>>> import numpy as np
>>> np.set_printoptions(suppress=True, linewidth=120)
>>> E = np.array([[0.0, 0.0, -1.0, -1.0, -1.0],
...     [0.0, 0.0, 0.0, 0.0, 0.0],
...     [-1.0, 0.0, 0.0, -1.0, -1.0],
...     [-1.0, 0.0, -1.0, 0.0, -1.0],
...     [-1.0, 0.0, -1.0, -1.0, 0.0]])
>>> # symmetric, so the eigenvalues are real
>>> hat = np.triu(np.array([[0, 3, 3, 1, 2],
...     [0, 3, 2, 3, 0],
...     [5, 0, 3, 5, 1],
...     [2, 1, 4, 3, 3],
...     [4, 2, 5, 4, 4]]), 1) + np.eye(5)
>>> other = hat @ E @ np.linalg.inv(hat)
>>> hat @ E - E @ hat
array([[-6.,  0., -3.,  0.,  0.],
       [-5.,  0., -3., -2., -5.],
       [-6.,  3., -3.,  0.,  0.],
       [-3.,  3.,  0.,  3.,  3.],
       [ 0.,  3.,  3.,  6.,  6.]])
>>> vals, vecs = np.linalg.eigh(E)
>>> print(round(vals.sum(), 2), np.trace(E))
-0.0 0.0
>>> np.round(vecs.T @ E @ vecs, 2) + 0
array([[-3.,  0.,  0.,  0.,  0.],
       [ 0.,  0.,  0.,  0.,  0.],
       [ 0.,  0.,  1.,  0.,  0.],
       [ 0.,  0.,  0.,  1.,  0.],
       [ 0.,  0.,  0.,  0.,  1.]])
>>> np.round(np.linalg.svd(E, compute_uv=False), 2) + 0
array([3., 1., 1., 1., 0.])
>>> np.round(vecs @ np.diag(vals) @ vecs.T, 2) + 0
array([[ 0.,  0., -1., -1., -1.],
       [ 0.,  0.,  0.,  0.,  0.],
       [-1.,  0.,  0., -1., -1.],
       [-1.,  0., -1.,  0., -1.],
       [-1.,  0., -1., -1.,  0.]])
>>> print((vals > 1e-8).sum(), (vals < -1e-8).sum())
3 1
>>> np.round(np.linalg.eigvalsh(E @ E), 2) + 0
array([0., 1., 1., 1., 9.])
>>> vals, vecs = np.linalg.eigh(E)
>>> x = np.array([2, 0, 3, 2, 1])
>>> np.round(vecs * np.abs(vals) @ vecs.T, 2) + 0
array([[1.5, 0. , 0.5, 0.5, 0.5],
       [0. , 0. , 0. , 0. , 0. ],
       [0.5, 0. , 1.5, 0.5, 0.5],
       [0.5, 0. , 0.5, 1.5, 0.5],
       [0.5, 0. , 0.5, 0.5, 1.5]])
>>> np.round(np.linalg.eigvalsh(E[1:, 1:]), 2)
array([-2.,  0.,  1.,  1.])
>>> print(np.round(vecs * np.maximum(vals, 0) @ vecs.T, 2) + 0)
[[ 0.75  0.   -0.25 -0.25 -0.25]
 [ 0.    0.    0.    0.    0.  ]
 [-0.25  0.    0.75 -0.25 -0.25]
 [-0.25  0.   -0.25  0.75 -0.25]
 [-0.25  0.   -0.25 -0.25  0.75]]
>>> print(np.argsort(-np.linalg.norm(E, axis=0).round(6), kind="stable")[:3])
[0 2 3]
>>> [round(float(x), 2) for x in np.linalg.svd(E, compute_uv=False)[:3]]
[3.0, 1.0, 1.0]
>>> round(np.linalg.norm(E, 2) / np.linalg.norm(E), 2)
np.float64(0.87)
>>> F = np.load("layer17.npy")
>>> F
array([[ 0,  0,  0,  0],
       [ 2,  2, -3,  3],
       [ 0,  0,  0,  0],
       [-1, -2,  0,  2],
       [ 0,  0,  0,  0],
       [ 0,  0,  0,  0],
       [-1, -2,  2,  1],
       [ 0,  0, -2,  1],
       [-1, -2,  2,  1],
       [-1, -2,  2,  1],
       [-2,  1,  1,  0],
       [-1, -2,  2,  1],
       [ 0,  0,  0,  0],
       [ 1,  0, -1,  4],
       [ 0,  0, -2,  1],
       [ 0,  3,  0,  2],
       [ 0,  0, -2,  1],
       [-3, -1,  3,  1],
       [ 2,  2, -1,  2],
       [ 0,  0,  0,  0]])
>>> # rows 0 and 2 are equal
>>> x = np.array([-2, 1, -2, 2])
>>> F @ x
array([ 0, 10,  0,  4,  0,  0, -2,  6, -2, -2,  3, -2,  0,  8,  6,  7,  6,  1,  4,  0])
>>> F @ np.eye(4)[2]
array([ 0., -3.,  0.,  0.,  0.,  0.,  2., -2.,  2.,  2.,  1.,  2.,  0., -1., -2.,  0., -2.,  3., -1.,  0.])
>>> (F * x).sum(axis=1)
array([ 0, 10,  0,  4,  0,  0, -2,  6, -2, -2,  3, -2,  0,  8,  6,  7,  6,  1,  4,  0])
>>> print(np.sign((F @ x).round(6)))
[ 0  1  0  1  0  0 -1  1 -1 -1  1 -1  0  1  1  1  1  1  1  0]
>>> F @ (2 * x)
array([ 0, 20,  0,  8,  0,  0, -4, 12, -4, -4,  6, -4,  0, 16, 12, 14, 12,  2,  8,  0])
>>> Ac = F - F.mean(axis=0)
>>> U, s, vt = np.linalg.svd(Ac, full_matrices=False)
>>> np.linalg.matrix_rank(Ac)
np.int64(4)
>>> np.round(Ac.mean(axis=0), 2) + 0
array([0., 0., 0., 0.])
>>> np.round((s ** 2).sum() ** 2 / (s ** 4).sum(), 2)
np.float64(2.03)
>>> print((np.sign(U[:, 0]) == np.sign(U[0, 0])).astype(int))
[1 0 1 1 1 1 1 0 1 1 1 1 1 0 0 0 0 1 0 1]
>>> data = np.load("arr.npy")
>>> data
array([[ 2.28,  4.3 ,  1.12],
       [ 1.45,  4.66,  1.09],
       [-1.95,  0.06, -4.6 ],
       [-3.19, -2.32, -3.07],
       [ 0.26,  1.09,  4.87],
       [ 3.77, -0.49,  3.25],
       [ 0.53,  4.52,  2.06],
       [ 4.92, -0.27, -0.83],
       [ 3.93,  0.25, -3.08],
       [ 0.35,  4.1 ,  2.85],
       [-4.23, -2.66, -0.21],
       [-2.84,  2.38,  3.36],
       [ 3.48,  2.91,  2.09],
       [ 3.05,  0.48, -3.93],
       [-1.92,  4.57,  0.67],
       [ 2.39, -2.79, -3.39],
       [-4.57, -2.02, -0.03]])
>>> other = np.c_[data[:, :2] @ np.array([[4, -3], [3, 5]]), np.array([1, -2, 2, -3, 0, 3, -5, 3, 2, 0, 1, 2, 0, 4, 0, 1, -2])]
>>> other.round(2)
array([[ 22.02,  14.66,   1.  ],
       [ 19.78,  18.95,  -2.  ],
       [ -7.62,   6.15,   2.  ],
       [-19.72,  -2.03,  -3.  ],
       [  4.31,   4.67,   0.  ],
       [ 13.61, -13.76,   3.  ],
       [ 15.68,  21.01,  -5.  ],
       [ 18.87, -16.11,   3.  ],
       [ 16.47, -10.54,   2.  ],
       [ 13.7 ,  19.45,   0.  ],
       [-24.9 ,  -0.61,   1.  ],
       [ -4.22,  20.42,   2.  ],
       [ 22.65,   4.11,   0.  ],
       [ 13.64,  -6.75,   4.  ],
       [  6.03,  28.61,   0.  ],
       [  1.19, -21.12,   1.  ],
       [-24.34,   3.61,  -2.  ]])
>>> print(np.linalg.matrix_rank(other))
3
>>> np.round(np.linalg.norm(other - data @ np.linalg.lstsq(data, other)[0], axis=0), 2) + 0
array([0.  , 0.  , 8.22])
>>> np.linalg.matrix_rank(np.c_[data, other])
np.int64(4)
>>> x = np.array([2, 5, 2])
>>> y = data @ x
>>> b, lr = np.zeros(3), 1 / np.linalg.norm(data, 2) ** 2
>>> for i in range(15):
...     b -= lr * data.T @ (data @ b - y)
...     if i % 5 == 0: print(i, round(np.linalg.norm(data @ b - y), 2))
... 
0 9.16
5 1.63
10 0.29
>>> round(np.linalg.cond(data), 2)
np.float64(1.85)
>>> b.round(2)
array([2.  , 4.99, 2.01])
>>> Ac = data - data.mean(axis=0)
>>> U, s, vt = np.linalg.svd(Ac, full_matrices=False)
>>> np.round((s ** 2).sum() ** 2 / (s ** 4).sum(), 2)
np.float64(2.52)
>>> np.round(Ac.mean(axis=0), 2) + 0
array([0., 0., 0.])
>>> np.searchsorted(np.cumsum(s ** 2) / (s ** 2).sum(), 0.9) + 1
np.int64(3)
>>> (np.sign(U[:, 0]) == np.sign(U[0, 0])).astype(int)
array([1, 1, 0, 0, 1, 1, 1, 1, 0, 1, 0, 1, 1, 0, 1, 0, 0])
>>> s.round(2)
array([14.01, 12.16,  7.49])
>>> np.round(vt[0] * np.sign(vt[0, np.abs(vt[0]).argmax()]), 2)
array([0.37, 0.66, 0.66])
>>> np.round(np.abs(vt[-1]), 2)
array([0.23, 0.75, 0.63])
>>> print(np.abs(vt[0]).argmax())
1
>>> np.linalg.matrix_rank(Ac)
np.int64(3)
>>> print(np.round(s ** 2 / (s ** 2).sum(), 2))
[0.49 0.37 0.14]
>>> dist = np.linalg.norm(data[:, None] - data[None], axis=-1)
>>> print(dist[:5, :5].round(2))
[[0.   0.91 8.28 9.56 5.33]
 [0.91 0.   8.07 9.36 5.33]
 [8.28 8.07 0.   3.09 9.78]
 [9.56 9.36 3.09 0.   9.3 ]
 [5.33 5.33 9.78 9.3  0.  ]]
>>> np.round(np.linalg.norm(data, axis=1), 2)
array([4.99, 5.  , 5.  , 5.  , 5.  , 5.  , 5.  , 5.  , 5.  , 5.01, 5.  , 5.  , 4.99, 5.  , 5.  , 5.  , 5.  ])
>>> np.unravel_index(dist.round(6).argmax(), dist.shape)
(np.int64(11), np.int64(15))
>>> print(np.flatnonzero(dist[3] < dist.mean() / 2))
[ 2  3 10]
>>> (dist + 1e9 * np.eye(17)).round(6).argmin(axis=1)
array([ 1,  0,  3, 10,  9, 12,  9,  8, 13,  6, 16, 14,  0,  8,  6, 13, 10])
>>> print(dist.mean(axis=1).argmax())
10
>>> dist[3].round(2)
array([9.56, 9.36, 3.09, 0.  , 9.3 , 9.58, 9.32, 8.66, 7.57, 9.42, 3.06, 7.97, 9.92, 6.89, 7.94, 5.61, 3.35])
>>> dist.shape
(17, 17)
>>> Ac = (data - data.mean(axis=0)) / data.std(axis=0)
>>> np.argwhere(np.abs(Ac) > 2)
array([], shape=(0, 2), dtype=int64)
>>> Ac.std(axis=0)
array([1., 1., 1.])
>>> b = np.linalg.lstsq(np.delete(Ac, 0, axis=1), Ac[:, 0])[0]
>>> print(np.abs(b).argmax())
0
>>> b.round(2)
array([ 0.28, -0.15])
>>> mat = np.cumsum(np.array([[0, 0, 2, 2],
...     [1, 2, 0, 0],
...     [1, 2, 1, 0],
...     [1, 2, 0, 2],
...     [1, 2, 0, 2],
...     [2, 2, 1, 1],
...     [0, 0, 1, 0],
...     [0, 1, 0, 1],
...     [1, 1, 1, 1],
...     [2, 2, 1, 2],
...     [1, 0, 2, 1],
...     [0, 1, 0, 1],
...     [0, 2, 0, 1],
...     [2, 2, 0, 1],
...     [2, 0, 0, 1],
...     [1, 1, 2, 0],
...     [1, 2, 0, 0],
...     [1, 0, 2, 1],
...     [0, 0, 0, 0],
...     [1, 2, 1, 0],
...     [0, 0, 1, 1],
...     [0, 2, 1, 2]]), axis=0)
>>> mat
array([[ 0,  0,  2,  2],
       [ 1,  2,  2,  2],
       [ 2,  4,  3,  2],
       [ 3,  6,  3,  4],
       [ 4,  8,  3,  6],
       [ 6, 10,  4,  7],
       [ 6, 10,  5,  7],
       [ 6, 11,  5,  8],
       [ 7, 12,  6,  9],
       [ 9, 14,  7, 11],
       [10, 14,  9, 12],
       [10, 15,  9, 13],
       [10, 17,  9, 14],
       [12, 19,  9, 15],
       [14, 19,  9, 16],
       [15, 20, 11, 16],
       [16, 22, 11, 16],
       [17, 22, 13, 17],
       [17, 22, 13, 17],
       [18, 24, 14, 17],
       [18, 24, 15, 18],
       [18, 26, 16, 20]])
>>> # row 18 repeats row 17
>>> rng = np.random.default_rng(66695)
>>> other = mat + rng.integers(-2, 3, (22, 1)) @ rng.integers(-2, 3, (1, 4))
>>> other
array([[ 2,  1,  2,  2],
       [-1,  1,  2,  2],
       [-2,  2,  3,  2],
       [ 3,  6,  3,  4],
       [ 4,  8,  3,  6],
       [10, 12,  4,  7],
       [10, 12,  5,  7],
       [ 8, 12,  5,  8],
       [ 5, 11,  6,  9],
       [ 9, 14,  7, 11],
       [ 6, 12,  9, 12],
       [10, 15,  9, 13],
       [ 6, 15,  9, 14],
       [ 8, 17,  9, 15],
       [16, 20,  9, 16],
       [13, 19, 11, 16],
       [12, 20, 11, 16],
       [17, 22, 13, 17],
       [19, 23, 13, 17],
       [20, 25, 14, 17],
       [22, 26, 15, 18],
       [16, 25, 16, 20]])
>>> other - mat
array([[ 2,  1,  0,  0],
       [-2, -1,  0,  0],
       [-4, -2,  0,  0],
       [ 0,  0,  0,  0],
       [ 0,  0,  0,  0],
       [ 4,  2,  0,  0],
       [ 4,  2,  0,  0],
       [ 2,  1,  0,  0],
       [-2, -1,  0,  0],
       [ 0,  0,  0,  0],
       [-4, -2,  0,  0],
       [ 0,  0,  0,  0],
       [-4, -2,  0,  0],
       [-4, -2,  0,  0],
       [ 2,  1,  0,  0],
       [-2, -1,  0,  0],
       [-4, -2,  0,  0],
       [ 0,  0,  0,  0],
       [ 2,  1,  0,  0],
       [ 2,  1,  0,  0],
       [ 4,  2,  0,  0],
       [-2, -1,  0,  0]])
>>> np.round(np.linalg.svd(other - mat, compute_uv=False), 2) + 0
array([14.32,  0.  ,  0.  ,  0.  ])
>>> np.abs(other - mat).sum(axis=1)
array([3, 3, 6, 0, 0, 6, 6, 3, 3, 0, 6, 0, 6, 6, 3, 3, 6, 0, 3, 3, 6, 3])
>>> hat = other @ np.linalg.solve(other.T @ other, other.T)
>>> round(float(np.trace(hat)), 2)
4.0
>>> np.round(np.linalg.eigvalsh(hat), 2) + 0
array([0., 0., 0., 0., 0., 0., 0., 0., 0., 0., 0., 0., 0., 0., 0., 0., 0., 0., 1., 1., 1., 1.])
>>> np.round(hat @ other[:, 1], 2)
array([ 1.,  1.,  2.,  6.,  8., 12., 12., 12., 11., 14., 12., 15., 15., 17., 20., 19., 20., 22., 23., 25., 26., 25.])
>>> print(np.round(np.diag(hat), 2))
[0.16 0.06 0.29 0.08 0.12 0.22 0.15 0.14 0.11 0.07 0.22 0.1  0.23 0.24 0.45 0.13 0.11 0.14 0.18 0.27 0.31 0.25]
>>> round(np.log10(np.linalg.cond(mat)))
2
>>> [round(float(x), 2) for x in np.linalg.svd(mat, compute_uv=False)[:3]]
[118.94, 5.28, 4.06]
>>> np.argsort(-np.linalg.norm(mat, axis=0).round(6), kind="stable")[:3]
array([1, 3, 0])
>>> Ac = mat - mat.mean(axis=0)
>>> vecs = np.linalg.svd(Ac)[2][:1]
>>> other = Ac - Ac @ vecs.T @ vecs
>>> np.round(np.cov(Ac @ vecs.T, rowvar=False), 2)
np.float64(144.53)
>>> np.linalg.norm(other, axis=1).round(6).argmax()
np.int64(0)
>>> other = np.c_[mat[:, :1] @ np.array([[4]]), np.array([2, 0, -1, -4, -4, 4, 5, -3, 3, 5, 5, -5, -5, 4, -4, 4, 1, -5, 1, -5, 5, 3])]
>>> print(other)
[[ 0  2]
 [ 4  0]
 [ 8 -1]
 [12 -4]
 [16 -4]
 [24  4]
 [24  5]
 [24 -3]
 [28  3]
 [36  5]
 [40  5]
 [40 -5]
 [40 -5]
 [48  4]
 [56 -4]
 [60  4]
 [64  1]
 [68 -5]
 [68  1]
 [72 -5]
 [72  5]
 [72  3]]
>>> np.round(np.linalg.lstsq(mat, other[:, 0])[0], 2) + 0
array([4., 0., 0., 0.])
>>> np.linalg.matrix_rank(np.c_[mat, other])
np.int64(5)
>>> M = np.load("data.npy")
>>> M
array([[ 0, -3],
       [-3,  0]])
>>> other = M / np.linalg.norm(M, axis=1, keepdims=True)
>>> G = other @ other.T
>>> np.degrees(np.arccos(np.clip(G[0, 1], -1, 1)))
np.float64(90.0)
>>> G
array([[1., 0.],
       [0., 1.]])
>>> np.argwhere(np.triu(np.abs(G) > 0.95, 1))
array([], shape=(0, 2), dtype=int64)
>>> (np.abs(G) > 0.9).astype(int)
array([[1, 0],
       [0, 1]])
>>> feats = np.loadtxt("run18.csv", delimiter=",")
>>> feats
array([[ 27.,  18.,   9., -27., -27.],
       [  3.,   2.,   1.,  -3.,  -3.],
       [ -6.,  -4.,  -2.,   6.,   6.],
       [-27., -18.,  -9.,  27.,  27.],
       [ 15.,  10.,   5., -15., -15.]])
>>> # rows and columns are dependent
>>> r = np.linalg.matrix_rank(feats)
>>> r
np.int64(1)
>>> ns = np.linalg.svd(feats)[2][r:].T
>>> np.allclose(feats @ ns, 0)
True
>>> np.round(ns @ ns.T, 2)
array([[ 0.72, -0.19, -0.09,  0.28,  0.28],
       [-0.19,  0.88, -0.06,  0.19,  0.19],
       [-0.09, -0.06,  0.97,  0.09,  0.09],
       [ 0.28,  0.19,  0.09,  0.72, -0.28],
       [ 0.28,  0.19,  0.09, -0.28,  0.72]])
>>> [int(np.linalg.matrix_rank(feats[:i])) for i in range(1, len(feats) + 1)]
[1, 1, 1, 1, 1]
>>> ns.shape
(5, 4)
>>> [int(np.linalg.matrix_rank(feats[:, :j + 1])) for j in range(5)]
[1, 1, 1, 1, 1]
>>> np.linalg.matrix_rank(feats.T @ feats), np.linalg.matrix_rank(feats @ feats.T)
(np.int64(1), np.int64(1))
>>> print([int(np.linalg.matrix_rank(np.delete(feats, i, axis=0))) for i in range(5)])
[1, 1, 1, 1, 1]
>>> print(np.linalg.lstsq(feats[:-1].T, feats[-1])[2])
1
>>> print(np.abs(np.diag(np.linalg.qr(feats)[1])) > 1e-9)
[ True False False False False]
>>> np.unique(feats.round(6), axis=0).shape
(5, 5)
>>> other = np.array([[0.7, -0.3], [-1.2, -0.1], [0.2, 1.0], [0.3, 0.3]])
>>> C = np.array([[0.8, 0.7, 0.2, 0.7], [-0.1, -1.0, -1.6, 0.6]])
>>> m1 = other @ C
>>> m1.round(2)
array([[ 0.59,  0.79,  0.62,  0.31],
       [-0.95, -0.74, -0.08, -0.9 ],
       [ 0.06, -0.86, -1.56,  0.74],
       [ 0.21, -0.09, -0.42,  0.39]])
>>> # rank 2
>>> t = np.radians(60)
>>> R = np.eye(4)
>>> R[1, 1] = R[3, 3] = np.cos(t)
>>> R[1, 3], R[3, 1] = -np.sin(t), np.sin(t)
>>> R.round(2)
array([[ 1.  ,  0.  ,  0.  ,  0.  ],
       [ 0.  ,  0.5 ,  0.  , -0.87],
       [ 0.  ,  0.  ,  1.  ,  0.  ],
       [ 0.  ,  0.87,  0.  ,  0.5 ]])
>>> other = m1 @ R.T
>>> other.round(2)
array([[ 0.59,  0.13,  0.62,  0.84],
       [-0.95,  0.41, -0.08, -1.09],
       [ 0.06, -1.07, -1.56, -0.37],
       [ 0.21, -0.38, -0.42,  0.12]])
>>> np.allclose(np.linalg.norm(m1, axis=1), np.linalg.norm(other, axis=1))
True
>>> np.round(np.linalg.svd(m1, compute_uv=False), 2) + 0, np.round(np.linalg.svd(other, compute_uv=False), 2) + 0
(array([2.18, 1.76, 0.  , 0.  ]), array([2.18, 1.76, 0.  , 0.  ]))
>>> np.allclose(m1 @ m1.T, other @ other.T)
True
